$ python3 -q
>>> import numpy as np
>>> np.set_printoptions(suppress=True, linewidth=160)
>>> J = np.load("out14.npy")
>>> print(J)
[[ 1 -1 -1  1  2  2  2 -1  2]
 [ 0  2  1 -1 -2  2 -1 -1  1]
 [ 0  0 -2 -1  2 -1 -2 -1 -1]
 [ 0  0  0 -2  0 -2  0  1 -2]
 [ 0  0  0  0  1  0  1  0 -1]
 [ 0  0  0  0  0  2  2  0 -2]
 [ 0  0  0  0  0  0 -1  2 -1]
 [ 0  0  0  0  0  0  0  1  0]
 [ 0  0  0  0  0  0  0  0  2]]
>>> # triangular
>>> x0 = np.array([-3, 0, -3, 2, -2, -3, -1, 3, 3])
>>> h = np.maximum(J @ x0, 0)
>>> print(np.flatnonzero(h > 1e-9))
[6 7 8]
>>> u = np.array([-2, 0, -2, -3, 2, -1, 0, 3, 1])
>>> other = J + np.outer(u, np.eye(9)[6])
>>> print(round(float(np.linalg.det(other) / np.linalg.det(J)), 3), round(float(1 + np.linalg.solve(J, u)[6]), 3))
6.5 6.5
>>> print(np.linalg.matrix_rank(other - J))
1
>>> arr = np.loadtxt("data.csv", delimiter=",")
>>> print(arr)
[[-4.699 -0.172  0.874 -1.935 -2.469 -3.135 -3.397  1.498  0.006 -2.99   5.668 -1.614]
 [-3.265  0.534  1.912  0.049  2.834 -6.21  -0.814  3.188 -4.751 -1.952  0.999  0.771]
 [-2.346  2.847 -0.065 -1.045 -4.028 -2.769  0.535  2.109  4.552 -1.833  4.778  3.123]
 [-0.873 -4.446  0.079 -0.063 -2.059 -5.019 -1.159 -3.719 -4.276 -1.603 -0.365 -3.724]
 [ 2.332  0.14  -0.219  0.142  2.096 -4.35   1.762  3.262 -5.266 -1.222  0.432 -5.292]
 [ 1.884  0.505 -0.494 -1.245  2.827 -5.558 -3.839 -0.364 -2.62  -4.753  2.505  2.216]
 [ 1.591 -1.484  3.156 -0.295 -6.925  2.742 -2.125 -2.669 -0.445  0.376 -3.644 -2.119]
 [ 1.819 -5.989  1.88  -0.789 -0.274 -0.656 -0.128  2.077  2.619  2.264 -4.373  4.553]
 [-3.794  1.261 -0.948  1.807 -4.261 -1.26   2.559  2.886  4.748 -1.814 -1.977  3.936]
 [ 3.541  0.731  2.466 -0.824  3.048 -3.139 -2.167 -0.301  2.939 -3.602 -5.081  2.968]
 [ 1.079  4.514  0.303 -2.    -2.399  5.477 -3.62  -2.219  1.661  3.847  1.255 -1.205]
 [ 0.93  -1.868 -1.592 -4.71  -5.056  0.095  2.279  3.44   4.897  0.104 -0.059 -2.083]]
>>> u = np.array([-3, 0, 0, -3, 1, -3, 1, 0, -3, 2, -1, -2])
>>> other = arr + np.outer(u, np.eye(12)[11])
>>> print(np.linalg.matrix_rank(other - arr))
1
>>> print(other.round(3))
[[-4.699 -0.172  0.874 -1.935 -2.469 -3.135 -3.397  1.498  0.006 -2.99   5.668 -4.614]
 [-3.265  0.534  1.912  0.049  2.834 -6.21  -0.814  3.188 -4.751 -1.952  0.999  0.771]
 [-2.346  2.847 -0.065 -1.045 -4.028 -2.769  0.535  2.109  4.552 -1.833  4.778  3.123]
 [-0.873 -4.446  0.079 -0.063 -2.059 -5.019 -1.159 -3.719 -4.276 -1.603 -0.365 -6.724]
 [ 2.332  0.14  -0.219  0.142  2.096 -4.35   1.762  3.262 -5.266 -1.222  0.432 -4.292]
 [ 1.884  0.505 -0.494 -1.245  2.827 -5.558 -3.839 -0.364 -2.62  -4.753  2.505 -0.784]
 [ 1.591 -1.484  3.156 -0.295 -6.925  2.742 -2.125 -2.669 -0.445  0.376 -3.644 -1.119]
 [ 1.819 -5.989  1.88  -0.789 -0.274 -0.656 -0.128  2.077  2.619  2.264 -4.373  4.553]
 [-3.794  1.261 -0.948  1.807 -4.261 -1.26   2.559  2.886  4.748 -1.814 -1.977  0.936]
 [ 3.541  0.731  2.466 -0.824  3.048 -3.139 -2.167 -0.301  2.939 -3.602 -5.081  4.968]
 [ 1.079  4.514  0.303 -2.    -2.399  5.477 -3.62  -2.219  1.661  3.847  1.255 -2.205]
 [ 0.93  -1.868 -1.592 -4.71  -5.056  0.095  2.279  3.44   4.897  0.104 -0.059 -4.083]]
>>> print(np.linalg.matrix_rank(np.linalg.inv(other) - np.linalg.inv(arr), tol=1e-8))
1
>>> print(np.round(np.linalg.det(other) / np.linalg.det(arr), 3), round(1 + np.linalg.solve(arr, u)[11], 3))
1.004 1.004
>>> print(round(other[2] @ other[6], 3))
-17.939
>>> print(round(np.linalg.norm(other, "nuc"), 3))
102.307
>>> print(round(float(np.linalg.norm(other[2], 1)), 3), np.round(np.linalg.norm(other[2], np.inf), 3))
30.03 4.778
>>> print(np.linalg.norm(other, axis=1).argmax())
3
>>> print(np.round(np.linalg.norm(other, axis=1), 3))
[10.894 10.    10.    11.46   9.509  9.783  9.837 10.     9.241 10.764 10.169 10.599]
>>> print(np.round(np.linalg.norm(other, axis=0), 3))
[ 9.099  9.619  5.275  6.103 12.4   13.434  8.109  8.836 12.694  8.894 11.236 12.844]
>>> m1 = np.loadtxt("mat.csv", delimiter=",")
>>> print(m1)
[[-22.   2.   2.   0.  -1.   1.   2.   0.  -2.   2.   0.  -1.]
 [  0. -31.   0.   1.  -2.   2.  -1.   0.  -1.   2.   2.   0.]
 [  0.  -2. -20.  -1.  -2.   2.   2.  -2.  -2.   0.   1.   1.]
 [ -2.   1.  -1. -30.  -2.  -2.   0.  -2.  -1.  -2.  -2.   0.]
 [  0.   0.   2.  -2. -21.  -2.  -1.   0.  -1.  -1.  -2.   0.]
 [  2.  -2.   2.   1.  -2.   1.  -2.  -1.  -1.  -1.   1.  -2.]
 [  0.   0.  -1.   2.  -2.  -2.  21.   0.   2.   2.  -2.   1.]
 [  2.  -2.   2.  -2.   1.   1.   0.  -2.   1.   1.  -2.   1.]
 [ -1.   2.   2.   1.   1.   0.  -2.  -2.   1.   2.  -1.   2.]
 [  2.  -1.   2.   1.  -1.   0.  -1.   1.   1.  10.   2.  -1.]
 [  2.   2.  -2.   2.   1.   0.  -2.   0.   2.   1. -22.   2.]
 [  1.   0.   1.   1.   1.   2.   1.  -2.   0.  -1.   1. -21.]]
>>> cov = m1.T @ m1
>>> print((m1 @ m1.T).shape)
(12, 12)
>>> print(np.linalg.matrix_rank(cov))
12
>>> x0 = np.array([3, 2, 2, 2, -3, 2, 3, 2, -2, 3, 3, -2])
>>> print(np.linalg.norm(m1 @ x0) <= np.linalg.norm(m1, 2) * np.linalg.norm(x0) + 1e-9)
True
>>> print(m1 * x0)
[[-66.   4.   4.   0.   3.   2.   6.   0.   4.   6.   0.   2.]
 [  0. -62.   0.   2.   6.   4.  -3.   0.   2.   6.   6.  -0.]
 [  0.  -4. -40.  -2.   6.   4.   6.  -4.   4.   0.   3.  -2.]
 [ -6.   2.  -2. -60.   6.  -4.   0.  -4.   2.  -6.  -6.  -0.]
 [  0.   0.   4.  -4.  63.  -4.  -3.   0.   2.  -3.  -6.  -0.]
 [  6.  -4.   4.   2.   6.   2.  -6.  -2.   2.  -3.   3.   4.]
 [  0.   0.  -2.   4.   6.  -4.  63.   0.  -4.   6.  -6.  -2.]
 [  6.  -4.   4.  -4.  -3.   2.   0.  -4.  -2.   3.  -6.  -2.]
 [ -3.   4.   4.   2.  -3.   0.  -6.  -4.  -2.   6.  -3.  -4.]
 [  6.  -2.   4.   2.   3.   0.  -3.   2.  -2.  30.   6.   2.]
 [  6.   4.  -4.   4.  -3.   0.  -6.   0.  -4.   3. -66.  -4.]
 [  3.   0.   2.   2.  -3.   4.   3.  -4.  -0.  -3.   3.  42.]]
>>> print(m1 @ np.ones(12))
[-17. -28. -23. -43. -28.  -4.  21.   1.   5.  15. -14. -16.]
